$ ipython --no-banner

In [1]: import numpy as np

In [2]: np.set_printoptions(precision=4, suppress=True, linewidth=120, floatmode="fixed")

In [3]: feats = np.array([[-2, 0, 0, 0], [0, -1, 0, 0], [0, 0, -3, 0], [0, 0, 0, 3]])

In [4]: vec = np.array([2, -2, 2, -1])

In [5]: print(feats * vec)
[[-4  0  0  0]
 [ 0  2  0  0]
 [ 0  0 -6  0]
 [ 0  0  0 -3]]

In [6]: np.einsum("ij,j->i", feats, vec)
Out[6]: array([-4,  2, -6, -3])

In [7]: feats @ np.ones(4)
Out[7]: array([-2.0000, -1.0000, -3.0000,  3.0000])

In [8]: vec = np.array([1, 1, 2, 0])

In [9]: h1 = np.maximum(feats @ vec, 0)

In [10]: np.maximum(feats @ (3 * vec), 0)
Out[10]: array([0, 0, 0, 0])

In [11]: print(h1)
[0 0 0 0]

In [12]: np.maximum(feats @ vec, 0) - np.maximum(-feats @ vec, 0)
Out[12]: array([-2, -1, -6,  0])

In [13]: q, r_ = np.linalg.qr(feats)

In [14]: q.T @ q
Out[14]: 
array([[1.0000, 0.0000, 0.0000, 0.0000],
       [0.0000, 1.0000, 0.0000, 0.0000],
       [0.0000, 0.0000, 1.0000, 0.0000],
       [0.0000, 0.0000, 0.0000, 1.0000]])

In [15]: q.shape, r_.shape
Out[15]: ((4, 4), (4, 4))

In [16]: r_
Out[16]: 
array([[-2.0000,  0.0000,  0.0000,  0.0000],
       [ 0.0000, -1.0000,  0.0000,  0.0000],
       [ 0.0000,  0.0000, -3.0000,  0.0000],
       [ 0.0000,  0.0000,  0.0000,  3.0000]])

In [17]: q @ r_
Out[17]: 
array([[-2.0000,  0.0000,  0.0000,  0.0000],
       [ 0.0000, -1.0000,  0.0000,  0.0000],
       [ 0.0000,  0.0000, -3.0000,  0.0000],
       [ 0.0000,  0.0000,  0.0000,  3.0000]])

In [18]: data = np.load("data.npy")

In [19]: data
Out[19]: 
array([[3, 0, 2],
       [3, 0, 8]])

In [20]: C2 = data.T @ data

In [21]: C2
Out[21]: 
array([[18,  0, 30],
       [ 0,  0,  0],
       [30,  0, 68]])

In [22]: np.linalg.matrix_rank(C2)
Out[22]: np.int64(2)

In [23]: np.diag(C2)
Out[23]: array([18,  0, 68])

In [24]: np.allclose(C2, C2.T)
Out[24]: True

In [25]: rng = np.random.default_rng(209457)

In [26]: out = data + rng.integers(-2, 3, (2, 1)) @ rng.integers(-2, 3, (1, 3))

In [27]: out
Out[27]: 
array([[ 7,  2,  0],
       [-1, -2, 10]])

In [28]: np.round(np.linalg.svd(out - data, compute_uv=False), 4) + 0
Out[28]: array([6.9282, 0.0000])

In [29]: theta = np.radians(30)

In [30]: r_ = np.eye(3)

In [31]: r_[0, 0] = r_[2, 2] = np.cos(theta)

In [32]: r_[0, 2], r_[2, 0] = -np.sin(theta), np.sin(theta)

In [33]: r_
Out[33]: 
array([[ 0.8660,  0.0000, -0.5000],
       [ 0.0000,  1.0000,  0.0000],
       [ 0.5000,  0.0000,  0.8660]])

In [34]: out = data @ r_.T

In [35]: np.allclose(data @ data.T, out @ out.T)
Out[35]: True

In [36]: np.allclose(np.linalg.norm(data, axis=1), np.linalg.norm(out, axis=1))
Out[36]: True

In [37]: print(np.linalg.svd(data, compute_uv=False), np.linalg.svd(out, compute_uv=False))
[9.0582 1.9871] [9.0582 1.9871]
